% python3 -q
>>> import numpy as np
>>> np.set_printoptions(precision=2, suppress=True, linewidth=100, floatmode="fixed")
>>> def rnd(a):
...     return np.round(a, 2) + 0
... 
>>> cent = np.array([[-4, 3, -2, 1], [-2, -3, -5, 3], [3, 1, 1, 4], [-3, -5, -2, -2]])
>>> rng = np.random.default_rng(951)
>>> feats = (rng.random((11, 4)) < 0.25) @ cent
>>> print(feats)
[[ 0  0  0  0]
 [-6  0 -7  4]
 [-4  3 -2  1]
 [-3 -5 -2 -2]
 [-1  4 -1  5]
 [-4  3 -2  1]
 [ 0  0  0  0]
 [-7 -2 -4 -1]
 [-4  3 -2  1]
 [-4  3 -2  1]
 [ 0  0  0  0]]
>>> # row 5 repeats row 2
>>> cent = feats[[1, 0]].astype(float)
>>> for _ in range(3):
...     lab = np.linalg.norm(feats[:, None] - cent, axis=-1).argmin(axis=1)
...     cent = np.array([feats[lab == j].mean(axis=0) for j in range(2)])
... 
>>> print(lab)
[1 0 1 1 1 1 1 0 1 1 1]
>>> print(rnd(cent[1] - cent[0]))
[ 4.28  2.22  4.28 -0.72]
>>> print(np.bincount(lab))
[2 9]
>>> print(rnd(cent))
[[-6.50 -1.00 -5.50  1.50]
 [-2.22  1.22 -1.22  0.78]]
>>> x0 = np.array([-3, 1, 3, -3])
>>> h = np.maximum(feats @ x0, 0)
>>> print(h)
[ 0  0  6  4  0  6  0 10  6  6  0]
>>> print(rnd(np.tanh(feats @ x0)))
[ 0.00 -1.00  1.00  1.00 -1.00  1.00  0.00  1.00  1.00  1.00  0.00]
>>> print(np.maximum(feats @ (3 * x0), 0))
[ 0  0 18 12  0 18  0 30 18 18  0]
>>> J = np.load("data.npy")
>>> print(J)
[[ 4  0  5  3  5 12 -4]
 [ 4 -1 -3  1 -5 -6  2]
 [ 0  4 -3  0  4 -9  3]
 [-4 -4  0  3  5 15 -5]]
>>> u, v = J[2], J[0]
>>> print(u @ u)
131
>>> p = (u @ v) / (u @ u) * u
>>> print(np.outer(u, v))
[[   0    0    0    0    0    0    0]
 [  16    0   20   12   20   48  -16]
 [ -12    0  -15   -9  -15  -36   12]
 [   0    0    0    0    0    0    0]
 [  16    0   20   12   20   48  -16]
 [ -36    0  -45  -27  -45 -108   36]
 [  12    0   15    9   15   36  -12]]
>>> print(rnd(v - p))
[ 4.00  3.51  2.37  3.00  8.51  4.10 -1.37]
>>> blk = np.stack([J, 5 * J, J[::-1]])
>>> print(np.einsum("bij,cij->bc", blk, blk))
[[  774  3870   526]
 [ 3870 19350  2630]
 [  526  2630   774]]
>>> print((blk @ J.T).shape)
(3, 4, 4)
>>> print(np.linalg.matrix_rank(blk))
[4 4 4]
>>> print(blk.shape)
(3, 4, 7)
>>> M2 = J[0, 0] * J[1:] - np.outer(J[1:, 0], J[0])
>>> print(M2)
[[  0  -4 -32  -8 -40 -72  24]
 [  0  16 -12   0  16 -36  12]
 [  0 -16  20  24  40 108 -36]]
>>> print(J[:, 0] / J[0, 0])
[ 1.00  1.00  0.00 -1.00]
>>> print(np.flatnonzero(~M2.round(6).any(axis=1)))
[]
>>> K = np.loadtxt("m.csv", delimiter=",")
>>> print(K)
[[  0.00   0.00   0.00]
 [  0.00   0.00   0.00]
 [  3.00   7.00   1.00]
 [ -3.00  -7.00  -1.00]
 [ -6.00 -14.00  -2.00]
 [  0.00   0.00   0.00]
 [  3.00   7.00   1.00]]
>>> # rows 0 and 1 are equal
>>> print([round(float(x), 2) for x in np.linalg.svd(K, compute_uv=False)[:3]])
[20.32, 0.0, 0.0]
>>> print(np.linalg.matrix_rank(K, rtol=0.1))
1
>>> M2 = J + rng.integers(-2, 3, (4, 1)) @ rng.integers(-2, 3, (1, 7))
>>> print(M2)
[[  6  -2   7   1   1  10  -2]
 [  3   0  -4   2  -3  -5   1]
 [  2   2  -1  -2   0 -11   5]
 [ -3  -5   1   2   3  14  -4]]
>>> print(rnd(np.linalg.svd(M2 - J, compute_uv=False)))
[10.00  0.00  0.00  0.00]
>>> print(np.abs(M2 - J).sum(axis=1))
[16  8 16  8]
>>> print(np.linalg.matrix_rank(M2 - J, tol=1e-8))
1
